$ python -q
>>> import numpy as np
>>> from numpy import linalg as LA
>>> np.set_printoptions(precision=2, suppress=True, linewidth=120)
>>> def rnd(a):
...     return np.round(a, 2) + 0
... 
>>> feats = np.load("test10.npy")
>>> feats
array([[ 3,  5,  4,  8],
       [ 0,  0,  0,  0],
       [ 0,  0,  0,  0],
       [ 9, 15, 12, 24]])
>>> # looks like rank 1
>>> left, s, VT = LA.svd(feats)
>>> vecs = VT[:(s > 1e-8).sum()]
>>> rng = np.random.default_rng(6378)
>>> x = feats[2] + 2 * feats[0] + rng.integers(2) * np.eye(4)[3]
>>> x
array([ 6., 10.,  8., 16.])
>>> rnd(np.diag(vecs.T @ vecs))
array([0.08, 0.22, 0.14, 0.56])
>>> np.allclose(vecs.T @ vecs @ x, x)
True
>>> LA.matrix_rank(np.vstack([feats, x]))
np.int64(1)
>>> rnd(vecs.T @ vecs)
array([[0.08, 0.13, 0.11, 0.21],
       [0.13, 0.22, 0.18, 0.35],
       [0.11, 0.18, 0.14, 0.28],
       [0.21, 0.35, 0.28, 0.56]])
>>> J = np.array([[4, 1, 1], [1, 4, 1], [1, 1, 4]])
>>> J
array([[4, 1, 1],
       [1, 4, 1],
       [1, 1, 4]])
>>> q = J.astype(float).copy()
>>> for j in range(3):
...     q[:, j] -= q[:, :j] @ (q[:, :j].T @ q[:, j])
...     q[:, j] /= LA.norm(q[:, j])
... 
>>> rnd(q)
array([[ 0.94, -0.27, -0.19],
       [ 0.24,  0.95, -0.19],
       [ 0.24,  0.14,  0.96]])
>>> rnd(q.T @ q)
array([[1., 0., 0.],
       [0., 1., 0.],
       [0., 0., 1.]])
>>> x = np.ones(3)
>>> for _ in range(5):
...     x = J @ x
...     x /= LA.norm(x)
...     print(round(x @ J @ x, 2))
... 
6.0
6.0
6.0
6.0
6.0
>>> rnd(LA.eigvalsh(J)[-1])
np.float64(6.0)
>>> E = np.load("sample4.npy")
>>> E
array([[  1.22,   2.17, -11.72],
       [  2.32,  11.99,   3.58],
       [  2.15,  -1.68,  -0.99],
       [  9.56,  -6.87,  -4.06],
       [  0.42,  -2.66,   5.09],
       [ -2.26,  -7.17,   5.07],
       [ -2.  ,  -3.02,  16.49],
       [ -2.98,   2.04,  -1.25],
       [  4.76, -11.13,  -3.  ],
       [ -2.71,   8.09, -10.89],
       [  4.31,  -2.58, -13.31],
       [  8.12, -20.19,   5.12],
       [ -1.51,   4.98,   4.61],
       [  3.42,  -8.1 ,   7.98],
       [  3.98, -19.12,   2.07],
       [  3.68,  -9.85,  -3.72],
       [ -3.  ,   1.72,   3.65],
       [ 13.13,   3.67,  -1.75],
       [ -1.71,  -5.14,  -4.14],
       [  0.53,   4.87, -16.8 ],
       [  5.27, -12.05,   3.73],
       [ -5.72,   5.82,  -5.18],
       [ -3.73, -18.88,   7.39],
       [ -3.77,  10.37,   0.63],
       [  1.02, -14.23, -10.15],
       [ -0.68,  16.53,  -6.97],
       [ -7.57,  12.12,   1.61]])
>>> Xs = (E - E.mean(axis=0)) / E.std(axis=0)
>>> np.argwhere(np.abs(Xs) > 2)
array([[ 6,  2],
       [17,  0],
       [19,  2]])
>>> c = LA.lstsq(np.delete(Xs, 2, axis=1), Xs[:, 2])[0]
>>> np.abs(c).argmax()
np.int64(1)
>>> rnd(c)
array([-0.22, -0.34])
>>> rnd(1 - np.var(Xs[:, 2] - np.delete(Xs, 2, axis=1) @ c))
np.float64(0.11)
>>> Xs = E - E.mean(axis=0)
>>> vecs = LA.svd(Xs)[2][:2]
>>> other = Xs - Xs @ vecs.T @ vecs
>>> rnd(np.diag(vecs.T @ vecs))
array([0.11, 0.93, 0.96])
>>> LA.norm(other, axis=1).round(6).argmax()
np.int64(17)
>>> D = LA.norm(E[:, None] - E[None], axis=-1)
>>> LA.matrix_rank(D ** 2)
np.int64(5)
>>> np.flatnonzero(D[1] < D.mean() / 2)
array([ 1, 12, 23])
>>> np.unravel_index(D.round(6).argmax(), D.shape)
(np.int64(11), np.int64(25))
>>> D.mean(axis=1).argmax()
np.int64(11)
>>> z = E[:, 2] > np.median(E[:, 2])
>>> f = E[z].mean(axis=0) - E[~z].mean(axis=0)
>>> rnd((((E - E.mean(axis=0)) @ f > 0) == z).mean())
np.float64(0.96)
>>> ((E - E.mean(axis=0)) @ f > 0).astype(int)
array([0, 1, 0, 0, 1, 1, 1, 0, 0, 0, 0, 1, 1, 1, 1, 0, 1, 0, 0, 0, 1, 0, 1, 0, 0, 0, 1])
>>> Xs = E - E.mean(axis=0)
>>> left, s, VT = LA.svd(Xs, full_matrices=False)
>>> rnd(VT[0] * np.sign(VT[0, np.abs(VT[0]).argmax()]))
array([-0.19,  0.93, -0.31])
>>> rnd(s)
array([53.87, 36.71, 20.85])
>>> rnd(s ** 2 / (s ** 2).sum())
array([0.62, 0.29, 0.09])
>>> (np.sign(left[:, 0]) == np.sign(left[0, 0])).astype(int)
array([1, 1, 1, 0, 0, 0, 0, 1, 0, 1, 1, 0, 1, 0, 0, 0, 1, 1, 0, 1, 0, 1, 0, 1, 0, 1, 1])
>>> X = np.array([[0, 0, 0], [0, 1, 0], [0, 0, 0]])
>>> evals, vecs = LA.eigh(X)
>>> x = np.array([2, 1, 2])
>>> (np.sign(vecs[:, -1].round(6)) == np.sign(vecs[0, -1].round(6))).astype(int)
array([1, 0, 1])
>>> rnd(x @ X @ x / (x @ x)), evals[0], evals[-1]
(np.float64(0.11), np.float64(0.0), np.float64(1.0))
>>> x @ X @ x
np.int64(1)
>>> rnd(np.sort(LA.eigvals(X)))
array([0., 0., 1.])
>>> np.prod(np.diag(X)), rnd(LA.det(X))
(np.int64(0), np.float64(0.0))
>>> left, s, VT = LA.svd(X)
>>> vecs = VT[:(s > 1e-8).sum()]
>>> x = X[1] + 4 * X[0] + rng.integers(2) * np.eye(3)[0]
>>> x
array([1., 1., 0.])
>>> np.allclose(vecs.T @ vecs @ x, x)
False
>>> data = np.loadtxt("w.csv", delimiter=",")
>>> data
array([[ -8., -10.,  -6.,  -6.],
       [ 10.,   8.,  12.,  12.],
       [ -3.,  -5.,  -1.,  -1.]])
>>> # rows and columns are dependent
>>> left, s, VT = LA.svd(data)
>>> vecs = VT[:(s > 1e-8).sum()]
>>> x = data[0] + 3 * data[1] + rng.integers(2) * np.eye(4)[0]
>>> x
array([22., 14., 30., 30.])
>>> rnd(vecs.T @ vecs)
array([[ 0.27,  0.36,  0.18,  0.18],
       [ 0.36,  0.82, -0.09, -0.09],
       [ 0.18, -0.09,  0.45,  0.45],
       [ 0.18, -0.09,  0.45,  0.45]])
>>> np.allclose(vecs.T @ vecs @ x, x)
True
>>> other = data / np.sqrt((data ** 2).mean(axis=1, keepdims=True))
>>> LA.matrix_rank(data - data.mean(axis=1, keepdims=True))
np.int64(1)
>>> rnd(LA.norm(other, axis=1))
array([2., 2., 2.])
>>> rnd(other[0])
array([-1.04, -1.3 , -0.78, -0.78])
>>> np.argsort(-LA.norm(data, axis=0).round(6), kind="stable")[:3]
array([1, 2, 3])
>>> LA.matrix_rank(data, rtol=0.1)
np.int64(2)
>>> LA.lstsq(data[:-1].T, data[-1])[2]
np.int32(2)
>>> rnd(data @ LA.pinv(data) @ data)
array([[ -8., -10.,  -6.,  -6.],
       [ 10.,   8.,  12.,  12.],
       [ -3.,  -5.,  -1.,  -1.]])
>>> m1 = np.loadtxt("case18.csv", delimiter=",")
>>> rnd(m1)
array([[ 0.82,  0.18, -0.55],
       [ 0.18,  0.82,  0.55],
       [-0.55,  0.55, -0.64]])
>>> P = np.triu(np.array([[0, 1, -1, 1], [-1, -1, -2, -1], [1, -1, 1, 1], [-1, -2, 2, 2]]), 1) + np.eye(4)
>>> other = P @ feats @ LA.inv(P)
>>> other
array([[ 12.,   8.,  44., -16.],
       [ -9.,  -6., -33.,  12.],
       [  9.,   6.,  33., -12.],
       [  9.,   6.,  33., -12.]])
>>> rnd(LA.det(other))
np.float64(0.0)
>>> f, v = m1[1], m1[2]
>>> rnd(f @ f)
np.float64(1.0)
>>> rnd(f @ v)
np.float64(0.0)
>>> p = (f @ v) / (f @ f) * f
>>> rnd((v - p) @ f)
np.float64(0.0)
>>> rnd(LA.norm(f + v) ** 2 + LA.norm(f - v) ** 2)
np.float64(4.0)
>>> rnd(p)
array([0., 0., 0.])
>>> rnd(v - p)
array([-0.55,  0.55, -0.64])
>>> np.all(LA.eigvalsh(m1) > 0)
np.False_
>>> [round(float(LA.det(m1[:i, :i])), 2) + 0 for i in range(1, 4)]
[0.82, 0.64, -1.0]
>>> evals, vecs = LA.eigh(m1)
>>> rnd(vecs.T @ vecs)
array([[1., 0., 0.],
       [0., 1., 0.],
       [0., 0., 1.]])
>>> np.unique(evals.round(6) + 0, return_counts=True)[1]
array([1, 2])
>>> rnd(vecs @ np.diag(evals) @ vecs.T)
array([[ 0.82,  0.18, -0.55],
       [ 0.18,  0.82,  0.55],
       [-0.55,  0.55, -0.64]])
>>> other = np.array([[1, 0, 8], [5, 1, 9], [6, 2, 3]])
>>> LA.matrix_rank(m1 @ other)
np.int64(3)
>>> LA.matrix_rank(np.vstack([m1, other.T]))
np.int64(3)
>>> np.vstack([m1, other.T]).shape
(6, 3)
>>> rnd(np.einsum("ij,ij->i", m1, m1))
array([1., 1., 1.])
